$ python -q
>>> import numpy as np
>>> from numpy import linalg as LA
>>> np.set_printoptions(precision=1, suppress=True, linewidth=140)
>>> feats = np.load("x.npy")
>>> feats
array([[5.1, 2. , 5. , 3. ],
       [2. , 0.1, 0. , 1. ],
       [3. , 3. , 5.1, 4. ],
       [5. , 2. , 5. , 3.1]])
>>> round(LA.det(2 * feats), 1), round(float(LA.det(feats)), 1)
(np.float64(24.0), 1.5)
>>> round(np.einsum("ii->", feats), 1)
np.float64(13.4)
>>> np.poly(feats)
array([  1. , -13.4,   3. , -15.2,   1.5])
>>> np.round(LA.eigvals(feats).sum().real, 1)
np.float64(13.4)
>>> round(LA.det(feats.T), 1)
np.float64(1.5)
>>> f, r1 = feats[2], feats[0]
>>> round(float(f @ f), 1)
60.0
>>> f @ r1
np.float64(58.8)
>>> p = (f @ r1) / (f @ f) * f
>>> np.round(r1 - p, 1) + 0
array([ 2.2, -0.9,  0. , -0.9])
>>> p
array([2.9, 2.9, 5. , 3.9])
>>> A = np.array([[8, 6], [2, 7], [7, 9]])
>>> A[0] = A[2]
>>> A
array([[7, 9],
       [2, 7],
       [7, 9]])
>>> vec = np.array([0, 0])
>>> rhs = A @ vec
>>> LA.solve(A.T @ A, A.T @ rhs)
array([ 0., -0.])
>>> LA.lstsq(A, rhs)[0]
array([0., 0.])
>>> np.round(LA.pinv(A) @ A, 1) + 0
array([[1., 0.],
       [0., 1.]])
>>> rng = np.random.default_rng(99179)
>>> rhs = rhs + 0.1 * rng.normal(size=3)
>>> rhs.round(1) + 0
array([-0.3,  0. ,  0. ])
>>> coef, *_ = LA.lstsq(A, rhs)
>>> round(float(LA.norm(rhs - A @ coef)), 1)
0.2
>>> [round(float(LA.norm(LA.solve(A.T @ A + lam * np.eye(2), A.T @ rhs))), 2) for lam in (0, 1, 10, 100)]
[0.02, 0.02, 0.01, 0.01]
>>> B = A[0, 0] * A[1:] - np.outer(A[1:, 0], A[0])
>>> B
array([[ 0, 31],
       [ 0,  0]])
>>> np.flatnonzero(~B.round(6).any(axis=1))
array([1])
>>> t = np.radians(152)
>>> R = np.eye(2)
>>> R[1, 1] = R[0, 0] = np.cos(t)
>>> R[1, 0], R[0, 1] = -np.sin(t), np.sin(t)
>>> R
array([[-0.9,  0.5],
       [-0.5, -0.9]])
>>> B = A @ R.T
>>> B
array([[ -2. , -11.2],
       [  1.5,  -7.1],
       [ -2. , -11.2]])
>>> np.allclose(LA.norm(A, axis=1), LA.norm(B, axis=1))
True
>>> LA.svd(A, compute_uv=False), LA.svd(B, compute_uv=False)
(array([17.5,  2.5]), array([17.5,  2.5]))
>>> round(LA.det(R), 1), round(float(np.trace(R)), 1)
(np.float64(1.0), -1.8)
>>> m1 = np.load("out6.npy")
>>> m1
array([[2.8, 2.5, 4.5],
       [4. , 2.5, 3.9],
       [1.9, 3.3, 3.8],
       [3.1, 3.8, 3.4],
       [2.6, 2. , 3.8],
       [1.3, 3.8, 2.4],
       [2.1, 1.5, 3.7],
       [4. , 3.7, 3.5],
       [4.4, 2.5, 3. ],
       [3.4, 3.4, 3.9],
       [2.1, 3.7, 2.7],
       [2.3, 3.1, 4.1],
       [3.4, 4.6, 4.8],
       [3.1, 2.8, 0.8],
       [4.9, 5.3, 1.7],
       [2.9, 3. , 3. ],
       [3. , 3.1, 3. ],
       [2. , 2.1, 3.6],
       [0.8, 2.9, 3.1]])
>>> left, sigma, vt = LA.svd(m1, full_matrices=False)
>>> sigma
array([23.8,  4.7,  3.4])
>>> sigma / sigma[0]
array([1. , 0.2, 0.1])
>>> round(np.sqrt((sigma ** 2).sum()), 1), round(LA.norm(m1), 1)
(np.float64(24.5), np.float64(24.5))
>>> np.abs(left[:, 0]).round(6).argmax()
np.int64(12)
>>> np.allclose(left * sigma @ vt, m1)
True
>>> vec = np.array([2, 1, 2])
>>> rhs = m1 @ vec
>>> LA.lstsq(m1, rhs)[0]
array([2., 1., 2.])
>>> np.round(LA.pinv(m1) @ m1, 1) + 0
array([[1., 0., 0.],
       [0., 1., 0.],
       [0., 0., 1.]])
>>> LA.solve(m1.T @ m1, m1.T @ rhs)
array([2., 1., 2.])
>>> rhs = rhs + 0.1 * rng.normal(size=19)
>>> rhs
array([17. , 18.3, 14.8, 16.7, 14.9, 11.2, 13.1, 18.6, 17.3, 18. , 13.3, 15.9, 21. , 10.6, 18.4, 14.8, 15.2, 13.2, 10.7])
>>> coef, *_ = LA.lstsq(m1, rhs)
>>> np.round(LA.norm(rhs - m1 @ coef), 1)
np.float64(0.3)
>>> coef
array([2., 1., 2.])
>>> coef.round()
array([2., 1., 2.])
>>> vec = np.array([5, 3, 3])
>>> rhs = m1 @ vec
>>> coef, lr = np.zeros(3), 1 / LA.norm(m1, 2) ** 2
>>> for i in range(8):
...     coef -= lr * m1.T @ (m1 @ coef - rhs)
...     if i % 2 == 0: print(i, round(LA.norm(m1 @ coef - rhs), 1))
... 
0 7.4
2 7.0
4 6.6
6 6.2
>>> coef
array([3.7, 3.6, 3.6])
>>> np.round(LA.cond(m1), 1)
np.float64(6.9)
>>> Ac = m1 - m1.mean(axis=0)
>>> V = LA.svd(Ac)[2][:1]
>>> B = Ac - Ac @ V.T @ V
>>> (Ac @ V.T).std(axis=0)
array([1.1])
>>> B.std(axis=0)
array([0.6, 0.6, 0.8])
>>> LA.norm(B, axis=1).round(6).argmax()
np.int64(13)
>>> np.round(LA.norm(B) / LA.norm(Ac), 1)
np.float64(0.7)
>>> data = np.array([[2, 1, 0, 3, 2], [2, 2, 2, 0, 1], [3, 1, 1, 0, 0], [6, 5, 4, 3, 4]])
>>> data
array([[2, 1, 0, 3, 2],
       [2, 2, 2, 0, 1],
       [3, 1, 1, 0, 0],
       [6, 5, 4, 3, 4]])
>>> LA.matrix_rank(data, rtol=0.1)
np.int64(3)
>>> LA.cond(data) > 100
np.True_
>>> np.round(LA.norm(data, 2) / LA.norm(data), 1)
np.float64(1.0)
>>> W0 = np.load("block15.npy")
>>> W0
array([[ 0.8, -0.2, -0.2,  0.3],
       [-0.2,  0.1,  0.1, -0.1],
       [-0.2,  0.1,  0.7,  0.4],
       [ 0.3, -0.1,  0.4,  0.4]])
>>> w, V = LA.eigh(W0)
>>> np.round(LA.svd(W0, compute_uv=False), 1) + 0
array([1., 1., 0., 0.])
>>> np.round(V.T @ V, 1) + 0
array([[1., 0., 0., 0.],
       [0., 1., 0., 0.],
       [0., 0., 1., 0.],
       [0., 0., 0., 1.]])
>>> np.unique(w.round(6) + 0, return_counts=True)[1]
array([2, 2])
>>> np.round(V.T @ W0 @ V, 1) + 0
array([[0., 0., 0., 0.],
       [0., 0., 0., 0.],
       [0., 0., 1., 0.],
       [0., 0., 0., 1.]])
>>> z = rng.permutation(4)
>>> z
array([3, 2, 0, 1])
>>> B = W0[z][:, z]
>>> np.round(np.sort(np.abs(LA.eigvals(B))), 1) + 0
array([0., 0., 1., 1.])
>>> round(float(LA.det(B)), 1), np.round(LA.det(W0[z]), 1)
(-0.0, np.float64(-0.0))
>>> round(float(np.trace(B)), 1)
2.0
>>> np.allclose(B, W0)
False
>>> left, sigma, vt = LA.svd(W0, full_matrices=False)
>>> (sigma > 1e-8).sum()
np.int64(2)
>>> round(float(np.sqrt((sigma ** 2).sum())), 1), round(float(LA.norm(W0)), 1)
(1.4, 1.4)
>>> np.cumsum(sigma ** 2) / np.sum(sigma ** 2)
array([0.5, 1. , 1. , 1. ])
>>> np.round(sigma / sigma[0], 1) + 0
array([1., 1., 0., 0.])
>>> np.allclose(left * sigma @ vt, W0)
True
>>> sigma.round(1) + 0
array([1., 1., 0., 0.])
>>> F = np.load("case18.npy")
>>> F
array([[0, 0, 0, 1, 0],
       [0, 0, 0, 0, 1],
       [1, 0, 0, 0, 0],
       [0, 1, 0, 0, 0],
       [0, 0, 1, 0, 0]])
>>> vec = np.array([3, 4, 2, 2, 3])
>>> F @ np.ones(5)
array([1., 1., 1., 1., 1.])
>>> F @ np.eye(5)[3]
array([1., 0., 0., 0., 0.])
>>> LA.norm(F @ vec) <= LA.norm(F, 2) * LA.norm(vec) + 1e-9
np.True_
>>> F * vec
array([[0, 0, 0, 2, 0],
       [0, 0, 0, 0, 3],
       [3, 0, 0, 0, 0],
       [0, 4, 0, 0, 0],
       [0, 0, 2, 0, 0]])
>>> (F @ vec).argmax()
np.int64(3)
>>> np.einsum("ij,j->i", F, vec)
array([2, 3, 3, 4, 2])
>>> F @ (2 * vec)
array([4, 6, 6, 8, 4])
